% ipython --no-banner

In [1]: import numpy as np

In [2]: np.set_printoptions(suppress=True, linewidth=120)

In [3]: rng = np.random.default_rng(123158)

In [4]: X = rng.normal(size=(21, 3)) + 5 * np.array([0, -2, 0])

In [5]: X.round(1) + 0
Out[5]: 
array([[  1.3,  -9.7,   0.1],
       [ -1.8,  -9.2,   1.6],
       [  0.7, -10.9,   0.1],
       [ -1.2, -11.2,   0.9],
       [  0.8,  -9.8,  -1. ],
       [  0.6,  -9.3,  -0.9],
       [  1.6, -10.7,  -0.2],
       [  0.1, -10.4,  -0.4],
       [  0.2,  -9.2,  -0.5],
       [  1.1, -10.3,  -1.7],
       [ -1.2,  -9.6,  -1.2],
       [ -1.5,  -9.2,   0.4],
       [ -0.5, -10.5,  -0.6],
       [  0.3,  -9. ,   1.6],
       [  0. ,  -9.6,   0.7],
       [  0. ,  -9.7,  -0.5],
       [  0.2, -11.1,   0.4],
       [ -0.3, -11.3,  -0.6],
       [  2.4, -11.5,  -1.7],
       [  0.4,  -9.8,   1.5],
       [  1.3, -10. ,  -1. ]])

In [6]: x0 = np.array([-2, -3, 0])

In [7]: y = X @ x0

In [8]: np.linalg.solve(X, y)
LinAlgError: Last 2 dimensions of the array must be square


In [9]: np.round(np.linalg.solve(X.T @ X, X.T @ y), 1) + 0
Out[9]: array([-2., -3.,  0.])

In [10]: y = y + 0.3 * rng.normal(size=21)

In [11]: y.round(1)
Out[11]: 
array([26.6, 31.3, 31.4, 36.9, 28.1, 27.2, 29.2, 30.7, 27.5, 28.9, 31.3, 30.7, 32.1, 26.4, 29. , 29.1, 32.8, 34.6,
       29.5, 28.7, 26.8])

In [12]: beta, *_ = np.linalg.lstsq(X, y)

In [13]: round(float(np.linalg.norm(y - X @ beta)), 1)
Out[13]: 1.1

In [14]: [round(float(np.linalg.norm(np.linalg.solve(X.T @ X + lam * np.eye(3), X.T @ y))), 2) for lam in (0, 1, 10, 100)]
Out[14]: [3.64, 3.58, 3.28, 2.86]

In [15]: beta.round()
Out[15]: array([-2., -3.,  0.])

In [16]: X[21]
IndexError: index 21 is out of bounds for axis 0 with size 21


In [17]: np.round(X.mean(axis=0), 1)
Out[17]: array([  0.2, -10.1,  -0.1])

In [18]: X.shape
Out[18]: (21, 3)

In [19]: np.round(np.linalg.svd(X, compute_uv=False), 1)
Out[19]: array([46.4,  5.6,  3.4])

In [20]: np.unravel_index(np.abs(X).argmax(), X.shape)
Out[20]: (np.int64(18), np.int64(1))

In [21]: np.round(X.sum(axis=1), 1)
Out[21]: 
array([ -8.2,  -9.4, -10.1, -11.5, -10. ,  -9.6,  -9.3, -10.7,  -9.6, -10.9, -12. , -10.3, -11.5,  -7.1,  -8.9, -10.2,
       -10.5, -12.2, -10.8,  -7.9,  -9.7])

In [22]: np.round(X.sum(axis=0), 1)
Out[22]: array([   4.3, -212. ,   -2.8])

In [23]: round(np.linalg.norm(X), 1)
Out[23]: np.float64(46.9)

In [24]: np.count_nonzero(X)
Out[24]: np.int64(63)

In [25]: np.round(np.diff(X, axis=0), 1) + 0
Out[25]: 
array([[-3.1,  0.5,  1.5],
       [ 2.5, -1.7, -1.5],
       [-1.9, -0.4,  0.9],
       [ 2.1,  1.4, -1.9],
       [-0.3,  0.6,  0.1],
       [ 1. , -1.5,  0.7],
       [-1.5,  0.3, -0.2],
       [ 0.1,  1.2, -0.1],
       [ 0.9, -1.1, -1.2],
       [-2.3,  0.7,  0.5],
       [-0.3,  0.4,  1.6],
       [ 1. , -1.3, -1. ],
       [ 0.8,  1.4,  2.1],
       [-0.3, -0.5, -0.9],
       [ 0. , -0.1, -1.2],
       [ 0.2, -1.4,  1. ],
       [-0.5, -0.2, -1.1],
       [ 2.7, -0.3, -1.1],
       [-2.1,  1.7,  3.3],
       [ 1. , -0.2, -2.5]])

In [26]: M2 = np.array([[2, 2], [2, 3], [2, 2]])

In [27]: np.round(np.einsum("ij->j", X), 1)
Out[27]: array([   4.3, -212. ,   -2.8])

In [28]: np.vstack([X, M2.T]).shape
Out[28]: (23, 3)

In [29]: C = X[[6, 14]].astype(float)

In [30]: for _ in range(6):
    ...:     lab = np.linalg.norm(X[:, None] - C, axis=-1).argmin(axis=1)
    ...:     C = np.array([X[lab == j].mean(axis=0) for j in range(2)])
    ...: 

In [31]: lab
Out[31]: array([0, 1, 0, 1, 0, 0, 0, 1, 1, 0, 1, 1, 1, 1, 1, 1, 1, 0, 0, 1, 0])

In [32]: np.abs(C[1] - C[0]).argmax()
Out[32]: np.int64(0)

In [33]: np.bincount(lab)
Out[33]: array([ 9, 12])

In [34]: C.round(1)
Out[34]: 
array([[  1.1, -10.4,  -0.8],
       [ -0.4,  -9.9,   0.3]])

In [35]: arr = np.load("m.npy")

In [36]: arr
Out[36]: 
array([[7, 1, 4, 5],
       [1, 7, 1, 4],
       [4, 1, 7, 1],
       [5, 4, 1, 7]])

In [37]: np.round(np.abs(np.linalg.svd(arr)[2][-1]), 1)
Out[37]: array([0.6, 0.3, 0.3, 0.6])

In [38]: np.argsort(-np.linalg.norm(arr, axis=0).round(6), kind="stable")[:3]
Out[38]: array([0, 3, 1])

In [39]: x0 = np.ones(4)

In [40]: for _ in range(3):
    ...:     x0 = arr @ x0
    ...:     x0 /= np.linalg.norm(x0)
    ...:     print(round(x0 @ arr @ x0, 1))
    ...: 
15.3
15.4
15.4

In [41]: x0.round(1)
Out[41]: array([0.6, 0.4, 0.4, 0.6])

In [42]: np.round(np.linalg.eigvalsh(arr)[-1], 1)
Out[42]: np.float64(15.4)

In [43]: r0 = np.array([2, 1])

In [44]: A = -3 * np.eye(2) + np.outer(r0, r0)

In [45]: A
Out[45]: 
array([[ 1.,  2.],
       [ 2., -2.]])

In [46]: ev, evecs = np.linalg.eigh(A)

In [47]: x0 = np.array([2, 2])

In [48]: x0 @ A @ x0 / (x0 @ x0), ev[0], ev[-1]
Out[48]: (np.float64(1.5), np.float64(-3.0), np.float64(2.0))

In [49]: np.round(np.linalg.eigvalsh(A[1:, 1:]), 1)
Out[49]: array([-2.])

In [50]: np.round(evecs * np.abs(ev) @ evecs.T, 1)
Out[50]: 
array([[ 2.2, -0.4],
       [-0.4,  2.8]])

In [51]: (np.sign(evecs[:, -1].round(6)) == np.sign(evecs[0, -1].round(6))).astype(int)
Out[51]: array([1, 1])

In [52]: feats = -1 * np.eye(2) + np.ones((2, 2))

In [53]: feats
Out[53]: 
array([[0., 1.],
       [1., 0.]])

In [54]: x0 = np.array([-2, 2])

In [55]: feats.T @ (feats @ x0)
Out[55]: array([-2.,  2.])

In [56]: [p for p in range(1, 25) if np.allclose(np.linalg.matrix_power(feats, p), np.eye(2))]
Out[56]: [2, 4, 6, 8, 10, 12, 14, 16, 18, 20, 22, 24]

In [57]: np.round(np.linalg.det(feats), 1)
Out[57]: np.float64(-1.0)

In [58]: np.round(np.linalg.inv(feats), 1)
Out[58]: 
array([[0., 1.],
       [1., 0.]])

In [59]: round(np.linalg.eigvals(feats).sum().real, 1)
Out[59]: np.float64(0.0)

In [60]: np.einsum("ii->", feats)
Out[60]: np.float64(0.0)

In [61]: np.einsum("ij,ji->", feats, feats)
Out[61]: np.float64(2.0)

In [62]: np.round(np.linalg.det(feats[::-1]), 1)
Out[62]: np.float64(1.0)

In [63]: round(float(np.linalg.det(2 * feats)), 1), np.round(np.linalg.det(feats), 1)
Out[63]: (-4.0, np.float64(-1.0))

In [64]: ev, evecs = np.linalg.eigh(feats)

In [65]: x0 = np.array([2, 0])

In [66]: (np.sign(evecs[:, -1].round(6)) == np.sign(evecs[0, -1].round(6))).astype(int)
Out[66]: array([1, 1])

In [67]: np.round(evecs * np.abs(ev) @ evecs.T, 1) + 0
Out[67]: 
array([[1., 0.],
       [0., 1.]])

In [68]: x0 @ feats @ x0 / (x0 @ x0), ev[0], ev[-1]
Out[68]: (np.float64(0.0), np.float64(-1.0), np.float64(1.0))

In [69]: np.abs(feats).sum(axis=1).max(), np.abs(ev).max()
Out[69]: (np.float64(1.0), np.float64(1.0))

In [70]: ev, evecs = np.linalg.eigh(feats)

In [71]: np.round(np.abs(evecs[:, -1]), 1)
Out[71]: array([0.7, 0.7])

In [72]: np.abs(evecs[:, -1]).round(6).argmax()
Out[72]: np.int64(0)

In [73]: np.round(evecs.T @ feats @ evecs, 1) + 0
Out[73]: 
array([[-1.,  0.],
       [ 0.,  1.]])

In [74]: ev.sum(), np.trace(feats)
Out[74]: (np.float64(0.0), np.float64(0.0))

In [75]: np.round(np.linalg.eigvalsh(feats + 4 * np.eye(2)), 1)
Out[75]: array([3., 5.])

In [76]: J = np.load("test5.npy")

In [77]: J
Out[77]: 
array([[3, 2, 0, 0, 0, 0],
       [2, 1, 0, 0, 0, 0],
       [2, 0, 0, 0, 0, 0],
       [0, 0, 3, 2, 0, 0],
       [0, 0, 2, 1, 0, 0],
       [0, 0, 2, 0, 0, 0],
       [0, 0, 0, 0, 3, 2],
       [0, 0, 0, 0, 2, 1],
       [0, 0, 0, 0, 2, 0]])

In [78]: r0 = np.array([2, 2])

In [79]: np.array([np.convolve(row, r0, "same") for row in J])
Out[79]: 
array([[ 6, 10,  4,  0,  0,  0],
       [ 4,  6,  2,  0,  0,  0],
       [ 4,  4,  0,  0,  0,  0],
       [ 0,  0,  6, 10,  4,  0],
       [ 0,  0,  4,  6,  2,  0],
       [ 0,  0,  4,  4,  0,  0],
       [ 0,  0,  0,  0,  6, 10],
       [ 0,  0,  0,  0,  4,  6],
       [ 0,  0,  0,  0,  4,  4]])

In [80]: np.convolve(J[8], r0)
Out[80]: array([0, 0, 0, 0, 4, 4, 0])

In [81]: np.cross(J[8, :3], J[2, :3])
Out[81]: array([0, 0, 0])

In [82]: M2 = np.c_[J[:, :3] @ np.array([[8, 8, 1], [7, 6, 2], [9, 7, 6]]), np.array([0, 1, 1, 2, 2, 0, 0, 0, 0])]

In [83]: M2
Out[83]: 
array([[38, 36,  7,  0],
       [23, 22,  4,  1],
       [16, 16,  2,  1],
       [27, 21, 18,  2],
       [18, 14, 12,  2],
       [18, 14, 12,  0],
       [ 0,  0,  0,  0],
       [ 0,  0,  0,  0],
       [ 0,  0,  0,  0]])

In [84]: np.round(np.linalg.norm(M2 - J @ np.linalg.lstsq(J, M2)[0], axis=0), 1) + 0
Out[84]: array([0. , 0. , 0. , 1.1])

In [85]: np.round(np.linalg.norm(np.linalg.qr(J)[0].T @ M2, axis=0) ** 2 / ((M2 ** 2).sum(axis=0) + 1e-12), 1)
Out[85]: array([1. , 1. , 1. , 0.9])

In [86]: np.round(np.linalg.lstsq(J, M2[:, 0])[0], 1) + 0
Out[86]: array([8., 7., 9., 0., 0., 0.])

In [87]: q, R = np.linalg.qr(J)

In [88]: R.round(1)
Out[88]: 
array([[-4.1, -1.9,  0. ,  0. ,  0. ,  0. ],
       [ 0. ,  1.1,  0. ,  0. ,  0. ,  0. ],
       [ 0. ,  0. , -4.1, -1.9,  0. ,  0. ],
       [ 0. ,  0. ,  0. , -1.1,  0. ,  0. ],
       [ 0. ,  0. ,  0. ,  0. , -4.1, -1.9],
       [ 0. ,  0. ,  0. ,  0. ,  0. , -1.1]])

In [89]: round(float(abs(R[0, 0])), 1), np.round(np.linalg.norm(J[:, 0]), 1)
Out[89]: (4.1, np.float64(4.1))

In [90]: np.round(np.abs(np.diag(R)), 1)
Out[90]: array([4.1, 1.1, 4.1, 1.1, 4.1, 1.1])

In [91]: cov = J.T @ J

In [92]: np.linalg.matrix_rank(cov)
Out[92]: np.int64(6)

In [93]: np.round(np.linalg.eigvalsh(cov)[::-1], 1)
Out[93]: array([21., 21., 21.,  1.,  1.,  1.])

In [94]: np.round(np.linalg.svd(J, compute_uv=False) ** 2, 1)
Out[94]: array([21., 21., 21.,  1.,  1.,  1.])

In [95]: np.allclose(cov, cov.T)
Out[95]: True

In [96]: sigma = 3 * 0.2 ** np.arange(3)

In [97]: q, _ = np.linalg.qr(np.array([[0.8, 0.3, 0.7], [0.0, -0.5, 2.6], [0.4, -1.1, -0.3]]))

In [98]: M = rng.normal(size=(22, 3)) * sigma @ q

In [99]: M.round(1) + 0
Out[99]: 
array([[-2.1,  1.4,  0.2],
       [-1.7,  0.4, -0.8],
       [-2.2,  0.8, -1.1],
       [-1.4,  0.7, -0.3],
       [ 1.7, -0.8,  0.1],
       [-2.5,  1. , -0.8],
       [ 5.9, -2.9,  1.4],
       [ 3.8, -1.6,  1.4],
       [-5.1,  2.1, -1.4],
       [ 1.4, -1.1, -0.6],
       [ 2.9, -1.5, -0.3],
       [-0.1,  0.2, -0.2],
       [-0.8,  0.2, -0.4],
       [-3.9,  2.4,  0.5],
       [-3.4,  1.9,  0.2],
       [-3.2,  1.9,  0. ],
       [ 1. , -0.8, -0.1],
       [ 1.4, -0.4,  0.6],
       [ 3.1, -1.2,  0.8],
       [ 4.8, -1.8,  1.1],
       [-1.5,  0.8,  0.1],
       [ 0.2,  0.1,  0.2]])

In [100]: M2 = M / np.sqrt((M ** 2).mean(axis=1, keepdims=True))

In [101]: M2[15].round(1) + 0
Out[101]: array([-1.5,  0.9,  0. ])

In [102]: np.linalg.matrix_rank(M - M.mean(axis=1, keepdims=True))
Out[102]: np.int64(2)

In [103]: np.linalg.matrix_rank(M2) == np.linalg.matrix_rank(M)
Out[103]: np.True_
